$ python3 -q
>>> import numpy as np
>>> import numpy.linalg as la
>>> np.set_printoptions(precision=1, suppress=True, linewidth=160)
>>> mat = np.loadtxt("layer2.csv", delimiter=",")
>>> mat
array([[ 0.,  0.,  0., -2.,  0.,  0.,  0.,  0.,  0.],
       [ 0.,  0.,  0.,  0.,  0.,  1.,  0.,  0.,  0.],
       [ 0.,  0.,  0.,  0.,  0.,  0.,  0.,  0.,  0.],
       [ 0.,  0.,  0.,  0.,  0.,  0.,  0., -2.,  0.],
       [ 0.,  0., -2.,  0.,  0.,  0.,  0.,  0.,  0.],
       [ 0.,  0.,  0.,  0.,  2.,  0.,  0.,  0.,  0.],
       [ 1.,  0.,  0.,  0.,  0.,  0.,  0.,  0.,  0.],
       [ 0.,  2.,  0.,  0.,  0.,  0.,  0.,  0.,  0.],
       [ 0.,  0.,  0.,  0.,  0.,  0.,  0.,  0.,  0.]])
>>> # rank 7
>>> round(la.det(mat), 1)
np.float64(0.0)
>>> np.allclose(mat @ mat.T, mat.T @ mat)
False
>>> rng = np.random.default_rng(8402)
>>> labels = rng.permutation(9)
>>> labels
array([8, 0, 1, 7, 3, 5, 4, 6, 2])
>>> B = mat[labels][:, labels]
>>> print(np.sort(np.abs(la.eigvals(B))))
[0. 0. 0. 0. 0. 0. 0. 0. 0.]
>>> np.round(la.det(B), 1), round(la.det(mat[labels]), 1)
(np.float64(0.0), np.float64(0.0))
>>> np.diag(B)
array([0., 0., 0., 0., 0., 0., 0., 0., 0.])
>>> print(mat @ mat)
[[ 0.  0.  0.  0.  0.  0.  0.  4.  0.]
 [ 0.  0.  0.  0.  2.  0.  0.  0.  0.]
 [ 0.  0.  0.  0.  0.  0.  0.  0.  0.]
 [ 0. -4.  0.  0.  0.  0.  0.  0.  0.]
 [ 0.  0.  0.  0.  0.  0.  0.  0.  0.]
 [ 0.  0. -4.  0.  0.  0.  0.  0.  0.]
 [ 0.  0.  0. -2.  0.  0.  0.  0.  0.]
 [ 0.  0.  0.  0.  0.  2.  0.  0.  0.]
 [ 0.  0.  0.  0.  0.  0.  0.  0.  0.]]
>>> print((mat != 0).astype(int))
[[0 0 0 1 0 0 0 0 0]
 [0 0 0 0 0 1 0 0 0]
 [0 0 0 0 0 0 0 0 0]
 [0 0 0 0 0 0 0 1 0]
 [0 0 1 0 0 0 0 0 0]
 [0 0 0 0 1 0 0 0 0]
 [1 0 0 0 0 0 0 0 0]
 [0 1 0 0 0 0 0 0 0]
 [0 0 0 0 0 0 0 0 0]]
>>> np.round(la.det(mat), 1)
np.float64(0.0)
>>> C2 = mat.T @ mat
>>> np.allclose(C2, C2.T)
True
>>> np.trace(C2), (mat ** 2).sum()
(np.float64(22.0), np.float64(22.0))
>>> print((mat @ mat.T).shape)
(9, 9)
>>> la.svd(mat, compute_uv=False) ** 2
array([4., 4., 4., 4., 4., 1., 1., 0., 0.])
>>> la.eigvalsh(C2)[::-1]
array([4., 4., 4., 4., 4., 1., 1., 0., 0.])
>>> C2
array([[1., 0., 0., 0., 0., 0., 0., 0., 0.],
       [0., 4., 0., 0., 0., 0., 0., 0., 0.],
       [0., 0., 4., 0., 0., 0., 0., 0., 0.],
       [0., 0., 0., 4., 0., 0., 0., 0., 0.],
       [0., 0., 0., 0., 4., 0., 0., 0., 0.],
       [0., 0., 0., 0., 0., 1., 0., 0., 0.],
       [0., 0., 0., 0., 0., 0., 0., 0., 0.],
       [0., 0., 0., 0., 0., 0., 0., 4., 0.],
       [0., 0., 0., 0., 0., 0., 0., 0., 0.]])
>>> u = np.array([3, 3, 0, 0, 0, 3, 0, 3, 0])
>>> E = np.outer(rng.normal(size=34), u) + 0.3 * rng.normal(size=(34, 9))
>>> E.round(1) + 0
array([[-0.1, -0.4,  0.2,  0.3,  0. , -0.5,  0. , -0.1, -0.2],
       [-0.5,  0.2,  0. , -0.4, -0.5, -0.3,  0. , -0.1,  0.3],
       [ 2.8,  2.3,  0.4, -0.2, -0.2,  2.9,  0. ,  2.9, -0.3],
       [-3.9, -3.8, -0.2,  0. ,  0.2, -4.2,  0.1, -3.7,  0.1],
       [ 0.8,  0.9,  0.3, -0.2, -0.2,  1.1,  0.3,  0.2, -0.3],
       [ 1.7,  1.5,  0.4,  0.2,  0.3,  2. ,  0.1,  1.6,  0. ],
       [ 2.4,  2. , -0.9, -0.3, -0.4,  2.3,  0.1,  1.9,  0.2],
       [-5.1, -4.8,  0. , -0.2, -0.1, -5.4,  0.2, -5.3,  0.2],
       [-2.3, -2.1, -0.4, -0.1,  0.5, -2.1, -0.2, -2.2,  0.3],
       [ 1.3,  1.3, -0.4, -0.5, -0.1,  1.3,  0.1,  1. ,  0.2],
       [-0.9, -1.1,  0. ,  0.5,  0. , -0.9, -0.4, -0.8, -0.6],
       [ 0.9,  0.6,  0.4,  0.8, -0.1,  0.9, -0.6,  0.2,  0.4],
       [ 3.9,  4.1, -0.4, -0.1, -0.3,  3.9, -0.4,  3.5,  0.3],
       [-3.2, -3. ,  0. ,  0. ,  0.2, -2.7,  0.5, -2.7, -0.2],
       [ 1.6,  1.8, -0.2, -0.2, -0.4,  1.6, -0.3,  2.1, -0.4],
       [-1.4, -0.6, -0.4,  0.4,  0.1, -1.1,  0.3, -1.6, -0.2],
       [-0.7, -1.1, -0.2,  0. ,  0.2, -1. , -0.2, -1.1, -0.1],
       [ 2.7,  2.4,  0. , -0.4,  0. ,  2.6, -0.3,  3.4,  0.3],
       [ 1.9,  1.7, -0.6, -0.1,  0.5,  1.2,  0.4,  1.3,  0.1],
       [ 1.1,  1.7, -0.1, -0.6, -0.3,  1.2,  0. ,  1.6, -0.4],
       [-0.5, -0.8, -0.2, -0.1,  0.2, -0.7, -0.1, -0.8,  0.2],
       [ 1.3,  1.7,  0. ,  0.3, -0.1,  1.6, -0.2,  1.3,  0.3],
       [ 2.3,  2.9, -0.3,  0.3, -0.2,  2.7, -0.1,  2.6, -0.3],
       [ 0.2,  0.6,  0.1,  0.3,  0. ,  0.4,  0.1,  0.5, -0.3],
       [ 7.9,  8. ,  0.1,  0.3,  0.1,  8.3, -0.2,  8.3,  0.3],
       [ 2.4,  2.9, -0.3, -0.1, -0.1,  2.4,  0.2,  2.5,  0. ],
       [ 0.7,  0.5,  0.3, -0.2,  0.5,  0.8, -0.3,  0.2,  0.3],
       [-4.7, -4.4,  0.3, -0.3, -0.3, -4. , -0.5, -4.4,  0.4],
       [-3.2, -2.9,  0.3,  0.4,  0.4, -3.5,  0. , -3.6,  0.4],
       [ 2.6,  3. ,  0.3, -0.1, -0.1,  2.7,  0.4,  2.8,  0.2],
       [-0.1,  0.3,  0. ,  0.5,  0.1,  0. , -0.3,  0.1, -0.1],
       [ 3.1,  3. , -0.2,  0. , -0.1,  2.9,  0.2,  3.1, -0.1],
       [ 1.1,  2.2, -0.4, -0.2, -0.3,  1.8, -0.2,  2. , -0.4],
       [ 2.6,  3. , -0.1,  0.1,  0.4,  3. ,  0. ,  2.6,  0.1]])
>>> Ac = E - E.mean(axis=0)
>>> evecs = la.svd(Ac)[2][:1]
>>> B = Ac - Ac @ evecs.T @ evecs
>>> np.round(np.diag(evecs.T @ evecs), 1) + 0
array([0.2, 0.2, 0. , 0. , 0. , 0.3, 0. , 0.3, 0. ])
>>> la.norm(B, axis=1).round(6).argmax()
np.int64(11)
